In [1]: import numpy as np

In [2]: np.set_printoptions(precision=1, suppress=True, linewidth=140, floatmode="fixed")

In [3]: E = np.load("m.npy")

In [4]: print(E)
[[ 8 -4  8]
 [-4  4 -4]
 [ 8 -4  8]]

In [5]: print([round(float(x), 1) for x in np.linalg.svd(E, compute_uv=False)[:3]])
[18.2, 1.8, 0.0]

In [6]: print(np.linalg.matrix_rank(E, rtol=0.1))
1

In [7]: print(np.argsort(-np.linalg.norm(E, axis=0).round(6), kind="stable")[:3])
[0 2 1]

In [8]: print(np.linalg.cond(E) > 100)
True

In [9]: evals, evecs = np.linalg.eigh(E)

In [10]: print((evals > 1e-8).sum(), (evals < -1e-8).sum())
2 0

In [11]: print(np.abs(evecs[:, -1]))
[0.7 0.4 0.7]

In [12]: print(np.unique(evals.round(6) + 0, return_counts=True)[1])
[1 1 1]

In [13]: print(np.abs(evecs[:, -1]).round(6).argmax())
0

In [14]: print(np.round(np.linalg.svd(E, compute_uv=False), 1) + 0)
[18.2  1.8  0.0]

In [15]: print(np.round(evecs.T @ evecs, 1) + 0)
[[1.0 0.0 0.0]
 [0.0 1.0 0.0]
 [0.0 0.0 1.0]]

In [16]: print(np.round(np.linalg.eigvalsh(E @ E), 1) + 0)
[  0.0   3.1 332.9]

In [17]: U, sv, VT = np.linalg.svd(E)

In [18]: print(sv.round(1) + 0)
[18.2  1.8  0.0]

In [19]: print(np.argmax(sv[:-1] / (sv[1:] + 1e-6)) + 1)
2

In [20]: M2 = U[:, :2] @ np.diag(sv[:2]) @ VT[:2]

In [21]: print(round(np.abs(E - M2).max(), 1))
0.0

In [22]: print(np.round(np.sort(np.abs(np.linalg.eigvals(E))), 1) + 0)
[ 0.0  1.8 18.2]

In [23]: print(np.allclose(E @ E.T, E.T @ E))
True

In [24]: print((E - E.T) / 2)
[[0.0 0.0 0.0]
 [0.0 0.0 0.0]
 [0.0 0.0 0.0]]

In [25]: print(np.trace(E))
20

In [26]: F = np.load("a.npy")

In [27]: print(F)
[[ 0.0  4.0 -3.0  0.0]
 [ 2.0  1.0  3.0  3.0]
 [ 0.0  0.0 -3.0 -1.0]
 [ 0.0  0.0 -1.0  4.0]]

In [28]: print(F @ F)
[[  8.0   4.0  21.0  15.0]
 [  2.0   9.0 -15.0  12.0]
 [  0.0   0.0  10.0  -1.0]
 [  0.0   0.0  -1.0  17.0]]

In [29]: print(np.allclose(F, F.T))
False

In [30]: print(np.trace(F))
2.0

In [31]: print((F + F.T) / 2)
[[ 0.0  3.0 -1.5  0.0]
 [ 3.0  1.0  1.5  1.5]
 [-1.5  1.5 -3.0 -1.0]
 [ 0.0  1.5 -1.0  4.0]]

In [32]: print(round(float(np.linalg.det(F)), 1))
104.0

In [33]: print((F - F.T) / 2)
[[ 0.0  1.0 -1.5  0.0]
 [-1.0  0.0  1.5  1.5]
 [ 1.5 -1.5  0.0  0.0]
 [ 0.0 -1.5  0.0  0.0]]

In [34]: print(F.sum(axis=0))
[ 2.0  5.0 -4.0  6.0]

In [35]: print(F.shape)
(4, 4)

In [36]: print(np.round(np.linalg.norm(F), 1))
8.7

In [37]: print(np.unravel_index(np.abs(F).argmax(), F.shape))
(np.int64(0), np.int64(1))

In [38]: print(np.abs(F).max())
4.0

In [39]: print(np.linalg.matrix_rank(F))
4

In [40]: print(F.mean(axis=0))
[ 0.5  1.2 -1.0  1.5]

In [41]: print(np.linalg.svd(F, compute_uv=False))
[6.2 5.1 3.1 1.1]

In [42]: rng = np.random.default_rng(952687)

In [43]: data = np.eye(3, dtype=int)[rng.permutation(3)]

In [44]: print(data)
[[0 1 0]
 [1 0 0]
 [0 0 1]]

In [45]: print(data @ np.ones(3))
[1.0 1.0 1.0]

In [46]: print(np.sort(np.abs(np.linalg.eigvals(data)))[::-1])
[1.0 1.0 1.0]

In [47]: print(np.linalg.matrix_power(data, 2))
[[1 0 0]
 [0 1 0]
 [0 0 1]]

In [48]: print(data.sum(axis=1))
[1 1 1]

In [49]: print(np.linalg.matrix_power(data, 100))
[[1 0 0]
 [0 1 0]
 [0 0 1]]

In [50]: p = np.eye(3)[2]

In [51]: for _ in range(5):
    ...:     p = p @ data
    ...:     print(p.round(1))
    ...: 
[0.0 0.0 1.0]
[0.0 0.0 1.0]
[0.0 0.0 1.0]
[0.0 0.0 1.0]
[0.0 0.0 1.0]

In [52]: evals, evecs = np.linalg.eigh(data)

In [53]: x0 = np.array([-1, -2, 5])

In [54]: print(evecs * np.maximum(evals, 0) @ evecs.T)
[[0.5 0.5 0.0]
 [0.5 0.5 0.0]
 [0.0 0.0 1.0]]

In [55]: print(x0 @ data @ x0)
29

In [56]: print([round(float(np.linalg.det(data[:i, :i])), 2) + 0 for i in range(1, 4)])
[0.0, -1.0, -1.0]

In [57]: print(np.all(np.linalg.eigvalsh(data) > 0))
False

In [58]: th = np.radians(15)

In [59]: Rm = np.eye(3)

In [60]: Rm[0, 0] = Rm[2, 2] = np.cos(th)

In [61]: Rm[0, 2], Rm[2, 0] = -np.sin(th), np.sin(th)

In [62]: print(Rm)
[[ 1.0  0.0 -0.3]
 [ 0.0  1.0  0.0]
 [ 0.3  0.0  1.0]]

In [63]: M2 = data @ Rm.T

In [64]: print(np.allclose(data @ data.T, M2 @ M2.T))
True

In [65]: print(M2)
[[ 0.0  1.0  0.0]
 [ 1.0  0.0  0.3]
 [-0.3  0.0  1.0]]

In [66]: print(np.allclose(np.linalg.norm(data, axis=1), np.linalg.norm(M2, axis=1)))
True

In [67]: print(round(np.linalg.eigvals(data).sum().real, 1))
1.0

In [68]: print(round(float(np.linalg.det(2 * data)), 1), np.round(np.linalg.det(data), 1))
-8.0 -1.0

In [69]: print(np.poly(data))
[ 1.0 -1.0 -1.0  1.0]

In [70]: print(np.einsum("ii->", data))
1

In [71]: print(np.kron(np.eye(2, dtype=int), data))
[[0 1 0 0 0 0]
 [1 0 0 0 0 0]
 [0 0 1 0 0 0]
 [0 0 0 0 1 0]
 [0 0 0 1 0 0]
 [0 0 0 0 0 1]]

In [72]: m1 = -1 * np.eye(4) + np.eye(4, k=1)

In [73]: print(m1)
[[-1.0  1.0  0.0  0.0]
 [ 0.0 -1.0  1.0  0.0]
 [ 0.0  0.0 -1.0  1.0]
 [ 0.0  0.0  0.0 -1.0]]

In [74]: M2 = np.array([[-3, 0, 0], [3, -1, -1]])

In [75]: C = np.kron(M2, m1)

In [76]: print(C)
[[ 3.0 -3.0 -0.0 -0.0 -0.0  0.0  0.0  0.0 -0.0  0.0  0.0  0.0]
 [-0.0  3.0 -3.0 -0.0  0.0 -0.0  0.0  0.0  0.0 -0.0  0.0  0.0]
 [-0.0 -0.0  3.0 -3.0  0.0  0.0 -0.0  0.0  0.0  0.0 -0.0  0.0]
 [-0.0 -0.0 -0.0  3.0  0.0  0.0  0.0 -0.0  0.0  0.0  0.0 -0.0]
 [-3.0  3.0  0.0  0.0  1.0 -1.0 -0.0 -0.0  1.0 -1.0 -0.0 -0.0]
 [ 0.0 -3.0  3.0  0.0 -0.0  1.0 -1.0 -0.0 -0.0  1.0 -1.0 -0.0]
 [ 0.0  0.0 -3.0  3.0 -0.0 -0.0  1.0 -1.0 -0.0 -0.0  1.0 -1.0]
 [ 0.0  0.0  0.0 -3.0 -0.0 -0.0 -0.0  1.0 -0.0 -0.0 -0.0  1.0]]

In [77]: print(np.round(np.linalg.norm(C, 2), 1), round(float(np.linalg.norm(M2, 2) * np.linalg.norm(m1, 2)), 1))
8.2 8.2

In [78]: print(np.linalg.matrix_rank(C))
8

In [79]: J = np.array([[1, -1, 1], [1, 0, 0], [1, 1, 1], [1, 2, 4]])

In [80]: w1 = np.array([[-2, 3, 1, 1, 3, -1], [0, 3, 3, -3, 1, -1], [0, -2, -2, -1, 0, 3]])

In [81]: b = np.array([1, 0, 3, 0, 3, 5])

In [82]: act = np.maximum(J @ w1 + b, 0)

In [83]: print(act)
[[ 0  0  0  3  5  8]
 [ 0  3  4  1  6  4]
 [ 0  4  5  0  7  6]
 [ 0  1  2  0  8 14]]

In [84]: print(np.linalg.matrix_rank(act))
4

In [85]: print((act > 0).mean(axis=0))
[0.0 0.8 0.8 0.5 1.0 1.0]

In [86]: C = np.array([[-5, 2, 5],
    ...:     [0, 2, 4],
    ...:     [-4, -2, -2],
    ...:     [-5, -2, 4],
    ...:     [5, -2, -3],
    ...:     [4, 0, -5]])

In [87]: print((act @ C).round(6).argmax(axis=1))
[0 0 0 0]

In [88]: x0 = np.array([-2, -1, 3])

In [89]: target = J @ x0

In [90]: b, lr = np.zeros(3), 1 / np.linalg.norm(J, 2) ** 2

In [91]: for i in range(4):
    ...:     b -= lr * J.T @ (J @ b - target)
    ...:     if i % 1 == 0: print(i, round(np.linalg.norm(J @ b - target), 1))
    ...: 
0 3.5
1 3.3
2 3.2
3 3.0

In [92]: print(round(np.linalg.cond(J), 1))
4.5

In [93]: print(b.round(1) + 0)
[0.0 0.4 1.6]

In [94]: x0 = np.array([3, 1, -2])

In [95]: target = J @ x0

In [96]: print(target)
[ 0  3  2 -3]

In [97]: print(np.linalg.solve(J.T @ J, J.T @ target))
[ 3.0  1.0 -2.0]

In [98]: print(np.linalg.lstsq(J, target)[0])
[ 3.0  1.0 -2.0]

In [99]: target = target + 0.1 * rng.normal(size=4)

In [100]: print(target.round(1) + 0)
[ 0.0  3.0  2.1 -3.0]

In [101]: b, *_ = np.linalg.lstsq(J, target)

In [102]: print(round(float(np.linalg.norm(target - J @ b)), 1))
0.1

In [103]: print(np.round(J.T @ (target - J @ b), 1) + 0)
[0.0 0.0 0.0]

In [104]: print([round(float(np.linalg.norm(np.linalg.solve(J.T @ J + lam * np.eye(3), J.T @ target))), 2) for lam in (0, 1, 10, 100)])
[3.75, 2.11, 0.52, 0.09]

In [105]: W0 = np.array([[1.0, 2.0, 0.0, 0.0],
     ...:     [2.0, -1.0, 2.0, 0.0],
     ...:     [0.0, 2.0, 0.0, 2.0],
     ...:     [0.0, 0.0, 2.0, -2.0]])

In [106]: x0 = np.array([3, 3, 1, 2])

In [107]: target = W0 @ x0

In [108]: b, lr = np.zeros(4), 1 / np.linalg.norm(W0, 2) ** 2

In [109]: for i in range(6):
     ...:     b -= lr * W0.T @ (W0 @ b - target)
     ...:     if i % 2 == 0: print(i, round(np.linalg.norm(W0 @ b - target), 1))
     ...: 
0 5.9
2 1.4
4 0.6

In [110]: print(round(float(np.linalg.cond(W0)), 1))
3.5
